$ python3 -q
>>> import numpy as np
>>> np.set_printoptions(precision=1, suppress=True, linewidth=200)
>>> W0 = np.loadtxt("block9.csv", delimiter=",")
>>> print(W0)
[[ 1.  5.  4.  5.]
 [ 2.  5.  2.  1.]
 [ 0.  0.  3.  5.]
 [-3. -5.  0.  3.]]
>>> r = np.linalg.matrix_rank(W0)
>>> print(r)
3
>>> ns = np.linalg.svd(W0)[2][r:].T
>>> np.round(ns @ ns.T, 1) + 0
array([[ 0.1,  0. , -0.3,  0.2],
       [ 0. ,  0. , -0.1,  0. ],
       [-0.3, -0.1,  0.7, -0.4],
       [ 0.2,  0. , -0.4,  0.2]])
>>> [int(np.linalg.matrix_rank(W0[:, :j + 1])) for j in range(4)]
[1, 2, 3, 3]
>>> np.allclose(W0 @ ns, 0)
True
>>> def softmax(z):
...     e = np.exp(z - z.max(axis=-1, keepdims=True))
...     return e / e.sum(axis=-1, keepdims=True)
... 
>>> print(np.round(softmax(10 * W0[2]), 1) + 0)
[0. 0. 0. 1.]
>>> softmax(W0).sum(axis=1)
array([1., 1., 1., 1.])
>>> scores = W0 @ W0.T / np.sqrt(4)
>>> np.round(softmax(scores + np.triu(np.full(scores.shape, -np.inf), 1)), 1) + 0
array([[1. , 0. , 0. , 0. ],
       [1. , 0. , 0. , 0. ],
       [0.8, 0. , 0.2, 0. ],
       [0. , 0. , 0. , 1. ]])
>>> softmax(scores)[2] @ W0
array([0.8, 4.1, 3.8, 5. ])
>>> X = np.loadtxt("layer11.csv", delimiter=",")
>>> X
array([[-0.6,  0.6,  0.6],
       [ 0.6, -1.1,  1.2],
       [ 0.6,  1.2, -0.3]])
>>> np.allclose(X @ X.T, X.T @ X)
True
>>> (X + X.T) / 2
array([[-0.6,  0.6,  0.6],
       [ 0.6, -1.1,  1.2],
       [ 0.6,  1.2, -0.3]])
>>> np.linalg.determinant(X)
Traceback (most recent call last):
  File "<python-input-20>", line 1, in <module>
    np.linalg.determinant(X)
    ^^^^^^^^^^^^^^^^^^^^^
AttributeError: module 'numpy.linalg' has no attribute 'determinant'
>>> np.linalg.matrix_power(X, 4)
array([[ 1.3, -1.5,  0.9],
       [-1.5, 10.9, -6.5],
       [ 0.9, -6.5,  5.3]])
>>> print(np.round(np.linalg.det(X), 1))
2.0
>>> np.round(np.abs(np.linalg.eigvals(X)).max(), 1)
np.float64(2.0)
>>> vec = np.array([-5, 1, 8])
>>> target = X @ vec
>>> beta, lr = np.zeros(3), 1 / np.linalg.norm(X, 2) ** 2
>>> for i in range(150):
...     beta -= lr * X.T @ (X @ beta - target)
...     if i % 50 == 0: print(i, round(np.linalg.norm(X @ beta - target), 1))
... 
0 6.8
50 0.0
100 0.0
>>> round(np.linalg.cond(X), 1)
np.float64(2.0)
>>> beta
array([-5.,  1.,  8.])
